>>> import numpy as np
>>> np.set_printoptions(precision=3, suppress=True, linewidth=120)
>>> tidy = lambda a: np.round(a, 3) + 0
>>> A = np.loadtxt("m.csv", delimiter=",")
>>> print(A)
[[ -5.687   6.725  -3.162 -10.42   -4.202  -9.21   -1.695   8.378]
 [  4.204   2.435   2.38    2.834   1.004   1.184  -4.656   3.47 ]
 [  4.531  -6.206  -2.913   9.37    1.744   7.15   -2.578  -3.153]
 [  1.75   -0.957   0.915   4.586   2.072   3.028  -1.406   0.055]
 [ 11.482  -4.559  -3.526   4.964   0.351   9.353  -0.497 -10.089]
 [  9.4    -0.73   -7.688  -5.31    1.245   1.08   -3.787  -7.239]
 [ -4.585  -2.429  -0.357  -0.877   0.099  -0.555   3.678  -1.474]
 [-11.263   2.837   6.859   2.081   0.504  -6.184  -0.6    12.699]
 [-12.869   3.419   1.888  -6.547  -1.793 -10.176   0.96    9.001]
 [-12.96    6.842  -2.243 -12.926  -2.064 -13.488   0.31   11.436]
 [ -3.885   5.128   0.469  -9.938  -2.484  -6.552   3.44    1.353]
 [ 12.022   0.124   3.717  10.928   3.302   7.563  -7.77    0.681]
 [ -1.15    4.481   2.909  -0.873  -1.033  -2.064  -1.247   5.093]
 [ -1.131  -7.038  -3.929   1.657  -1.064   3.269   4.686  -8.19 ]
 [ -1.281   1.799   1.988  -3.654  -1.026  -0.453   4.382  -1.276]
 [ -7.622   6.382   0.338  -8.124  -1.814  -9.958  -1.864   8.683]]
>>> Xc = (A - A.mean(axis=0)) / A.std(axis=0)
>>> print(np.argwhere(np.abs(Xc) > 2))
[[ 0  4]
 [ 5  2]
 [ 7  2]
 [11  6]]
>>> print(tidy(Xc.std(axis=0)))
[1. 1. 1. 1. 1. 1. 1. 1.]
>>> b = np.linalg.lstsq(np.delete(Xc, 3, axis=1), Xc[:, 3])[0]
>>> print(tidy(b))
[-0.542 -0.319  0.266 -0.051  1.165 -0.38   0.118]
>>> G = np.cov(A, rowvar=False)
>>> print(tidy(np.corrcoef(A[:, 0], A[:, 2])[0, 1]))
-0.302
>>> print(tidy(np.linalg.eigvalsh(G)[::-1]))
[192.034  39.938  23.011   6.275   1.044   0.31    0.052   0.02 ]
>>> x = np.array([1, -1, -2, 2, 1, -1, 1, 0])
>>> target = A @ x
>>> print(tidy(np.linalg.solve(A.T @ A, A.T @ target)))
[ 1. -1. -2.  2.  1. -1.  1.  0.]
>>> rng = np.random.default_rng(758)
>>> target = target + 0.02 * rng.normal(size=16)
>>> print(tidy(target))
[-23.608  -2.157  27.362   7.721  23.529  11.293   1.176 -17.583 -23.836 -29.431 -22.338  14.329 -13.4    17.421
 -10.542 -24.63 ]
>>> b, *_ = np.linalg.lstsq(A, target)
>>> print(tidy(A.T @ (target - A @ b)))
[0. 0. 0. 0. 0. 0. 0. 0.]
>>> labels = A[:, 3] > np.median(A[:, 3])
>>> f = A[labels].mean(axis=0) - A[~labels].mean(axis=0)
>>> print(np.argsort(-np.abs(f).round(6), kind="stable"))
[3 5 0 1 7 6 4 2]
>>> print((((A - A.mean(axis=0)) @ f > 0) == labels).mean())
0.75
>>> W0 = np.load("mat.npy")
>>> print(tidy(W0))
[[-0.298  0.457  0.192 -0.691  0.332 -0.279]
 [-0.397 -0.402 -0.001  0.16  -0.141 -0.797]
 [ 0.496  0.039 -0.355 -0.466 -0.587 -0.255]
 [-0.248 -0.698  0.143 -0.519 -0.099  0.389]
 [-0.496  0.369  0.243  0.099 -0.711  0.207]
 [-0.447  0.074 -0.871 -0.02   0.098  0.165]]
>>> G = W0.T @ W0
>>> print(np.linalg.matrix_rank(G))
6
>>> print(tidy(np.trace(G)), tidy((W0 ** 2).sum()))
6.0 6.0
>>> Xc = A - A.mean(axis=0)
>>> evecs = np.linalg.svd(Xc)[2][:4]
>>> M2 = Xc - Xc @ evecs.T @ evecs
>>> print(tidy((Xc @ evecs.T).std(axis=0)))
[13.418  6.119  4.645  2.425]
>>> print(np.linalg.norm(M2, axis=1).round(6).argmax())
0
>>> print(tidy(np.diag(evecs.T @ evecs)))
[0.729 0.455 0.706 0.655 0.04  0.287 0.563 0.565]
>>> f = np.array([1, 0, 1, 0, 2, 1])
>>> M2 = W0 + np.outer(f, np.eye(6)[5])
>>> print(tidy(np.linalg.det(M2) / np.linalg.det(W0)), tidy(1 + np.linalg.solve(W0, f)[5]))
1.044 1.044
>>> x = np.array([7, 2, -1, -5, -9, -6])
>>> target = W0 @ x
>>> print(tidy(target))
[ 0.78   1.675 13.047 -2.12   1.684 -3.877]
>>> print(tidy(np.linalg.solve(W0.T, W0[5])))
[0. 0. 0. 0. 0. 1.]
>>> print(tidy(np.linalg.solve(W0, -3 * target)))
[-21.  -6.   3.  15.  27.  18.]
>>> f = np.array([-3, -1, 2, 1, 1, -3, 1, 2])
>>> g = np.array([-1, 5, -2, 6])
>>> feats = f[:, None] + g[None, :]
>>> print(feats)
[[-4  2 -5  3]
 [-2  4 -3  5]
 [ 1  7  0  8]
 [ 0  6 -1  7]
 [ 0  6 -1  7]
 [-4  2 -5  3]
 [ 0  6 -1  7]
 [ 1  7  0  8]]
>>> rank = np.linalg.matrix_rank(feats)
>>> print(rank)
2
>>> N = np.linalg.svd(feats)[2][rank:].T
>>> print([int(np.linalg.matrix_rank(feats[:i])) for i in range(1, len(feats) + 1)])
[1, 2, 2, 2, 2, 2, 2, 2]
>>> print([int(np.linalg.matrix_rank(feats[:, :j + 1])) for j in range(4)])
[1, 2, 2, 2]
>>> print(np.linalg.matrix_rank(feats.T @ feats), np.linalg.matrix_rank(feats @ feats.T))
2 2
>>> print([int(np.linalg.matrix_rank(np.delete(feats, i, axis=0))) for i in range(8)])
[2, 2, 2, 2, 2, 2, 2, 2]
>>> Uu, sv, Vh = np.linalg.svd(feats)
>>> print(tidy(sv))
[23.721  9.236  0.     0.   ]
>>> print(np.argmax(sv[:-1] / (sv[1:] + 1e-6)) + 1)
2
>>> M2 = Uu[:, :2] @ np.diag(sv[:2]) @ Vh[:2]
>>> print(np.linalg.matrix_rank(feats, rtol=0.05))
2
>>> print(tidy(M2))
[[-4.  2. -5.  3.]
 [-2.  4. -3.  5.]
 [ 1.  7.  0.  8.]
 [ 0.  6. -1.  7.]
 [ 0.  6. -1.  7.]
 [-4.  2. -5.  3.]
 [ 0.  6. -1.  7.]
 [ 1.  7.  0.  8.]]
>>> print(np.linalg.matrix_rank(M2))
2
>>> print(tidy(np.abs(feats - M2).max()))
0.0
>>> print(tidy(np.linalg.norm(feats - M2, 2)), tidy(sv[2]))
0.0 0.0
>>> print(tidy(np.linalg.norm(feats - M2) / np.linalg.norm(feats)))
0.0
>>> print(tidy(np.linalg.norm(feats, axis=0)))
[ 6.164 15.166  7.874 17.833]
>>> print(tidy(np.linalg.norm(feats[4], 1)), tidy(np.linalg.norm(feats[4], np.inf)))
14.0 7.0
>>> print(np.linalg.norm(feats, axis=1).argmax())
2
>>> print(tidy(np.linalg.norm(feats, 2)))
23.721
>>> print(tidy(np.linalg.norm(feats, 1)), tidy(np.linalg.norm(feats, np.inf)))
48.0 16.0
>>> print(tidy(np.linalg.norm(feats, axis=1)))
[ 7.348  7.348 10.677  9.274  9.274  7.348  9.274 10.677]
